$ ipython --no-banner

In [1]: import numpy as np

In [2]: np.set_printoptions(suppress=True, linewidth=100)

In [3]: tidy = lambda a: np.round(a, 1) + 0

In [4]: arr = np.loadtxt("dump.csv", delimiter=",")

In [5]: tidy(arr)
Out[5]: 
array([[-2.8,  0.4, -1.8, -2.9, -3.8, -8. ,  1.5],
       [ 5.1,  7.2,  3.2, -2.8, -0.4, -0.7,  2.1],
       [ 3.1,  0. ,  1.9,  2.7,  3.7,  8. , -1.4],
       [ 1.6, -2. ,  1. ,  3.4,  3.7,  8. , -1.9],
       [ 0.2,  4. ,  0.1, -3.9, -3.4, -7.2,  2.3],
       [ 4.8,  2.8,  3. ,  1.4,  3.2,  6.9, -0.5],
       [-5.1, -7.2, -3.2,  2.7,  0.3,  0.5, -2. ],
       [ 5.6,  6.9,  3.5, -2. ,  0.6,  1.4,  1.6],
       [ 4.7,  2.7,  2.9,  1.4,  3.2,  7. , -0.5],
       [ 1.9, -1.6,  1.2,  3.3,  3.8,  8. , -1.8],
       [-5.2, -7.2, -3.3,  2.6,  0.2,  0.1, -2. ],
       [-2.6,  0.7, -1.6, -3. , -3.8, -8. ,  1.6],
       [-5.5, -7.1, -3.4,  2.3, -0.2, -0.7, -1.8],
       [-4.1, -1.6, -2.6, -2. , -3.5, -7.6,  0.9],
       [ 4.7,  2.6,  2.9,  1.4,  3.3,  7. , -0.5],
       [-0.4, -4.2, -0.2,  3.9,  3.4,  7.1, -2.4],
       [ 0.4, -3.4,  0.2,  3.8,  3.5,  7.5, -2.2],
       [ 0. , -3.9,  0. ,  3.8,  3.5,  7.3, -2.3],
       [-0.3, -4.2, -0.2,  3.9,  3.4,  7.1, -2.4],
       [ 2.6,  6.2,  1.6, -3.9, -2.4, -5. ,  2.5],
       [ 4.9,  7.2,  3.1, -2.9, -0.6, -1. ,  2.1],
       [ 5.7,  5.4,  3.6, -0.4,  2. ,  4.5,  0.7],
       [ 4.8,  2.9,  3. ,  1.3,  3.2,  6.9, -0.4],
       [-0.4, -4.2, -0.2,  3.9,  3.4,  7.1, -2.4]])

In [6]: Xs = arr - arr.mean(axis=0)

In [7]: evecs = np.linalg.svd(Xs)[2][:2]

In [8]: M2 = Xs - Xs @ evecs.T @ evecs

In [9]: np.linalg.norm(M2, axis=1).round(6).argmax()
Out[9]: np.int64(0)

In [10]: tidy(np.diag(evecs.T @ evecs))
Out[10]: array([0.3, 0.5, 0.1, 0.2, 0.1, 0.6, 0.1])

In [11]: A = np.load("out9.npy")

In [12]: A
Out[12]: 
array([[ 0,  0, -2,  0,  0,  0,  3,  0,  0,  2,  0,  0],
       [ 0,  0,  1,  0,  1,  0,  0,  0,  0,  0,  0,  0],
       [ 0,  0,  0,  0,  0,  3,  0,  0,  3,  0,  1,  0],
       [ 0, -2,  0,  0,  0,  3,  0,  0,  0,  0, -2,  0],
       [ 1,  0,  2,  0,  0,  0, -2,  0,  0,  0,  0,  0],
       [ 0, -1,  0,  0, -1,  0,  0,  0,  3,  2,  0,  0],
       [ 0,  0,  0,  0,  0,  0, -1,  2,  0,  0,  0,  0],
       [ 3,  3,  0,  0,  0,  0,  0,  0, -1,  0,  3, -1],
       [ 0,  0,  3, -1,  1,  0,  1,  0,  0,  0,  0,  0],
       [ 0,  0,  0, -1,  0,  0,  0,  0,  0,  0,  0,  1],
       [ 0,  0,  0,  0,  0,  0,  0,  1,  0,  0,  0,  0]])

In [13]: vec = np.array([1, -1, 2, -3, 0, 0, -2, 2, 1, -1, 2, 0])

In [14]: A @ np.eye(12)[4]
Out[14]: array([ 0.,  1.,  0.,  0.,  0., -1.,  0.,  0.,  1.,  0.,  0.])

In [15]: A @ vec
Out[15]: array([-12,   2,   5,  -2,   9,   2,   6,   5,   7,   3,   2])

In [16]: (A @ vec).argmax()
Out[16]: np.int64(4)

In [17]: A * vec
Out[17]: 
array([[ 0,  0, -4,  0,  0,  0, -6,  0,  0, -2,  0,  0],
       [ 0,  0,  2,  0,  0,  0,  0,  0,  0,  0,  0,  0],
       [ 0,  0,  0,  0,  0,  0,  0,  0,  3,  0,  2,  0],
       [ 0,  2,  0,  0,  0,  0,  0,  0,  0,  0, -4,  0],
       [ 1,  0,  4,  0,  0,  0,  4,  0,  0,  0,  0,  0],
       [ 0,  1,  0,  0,  0,  0,  0,  0,  3, -2,  0,  0],
       [ 0,  0,  0,  0,  0,  0,  2,  4,  0,  0,  0,  0],
       [ 3, -3,  0,  0,  0,  0,  0,  0, -1,  0,  6,  0],
       [ 0,  0,  6,  3,  0,  0, -2,  0,  0,  0,  0,  0],
       [ 0,  0,  0,  3,  0,  0,  0,  0,  0,  0,  0,  0],
       [ 0,  0,  0,  0,  0,  0,  0,  2,  0,  0,  0,  0]])
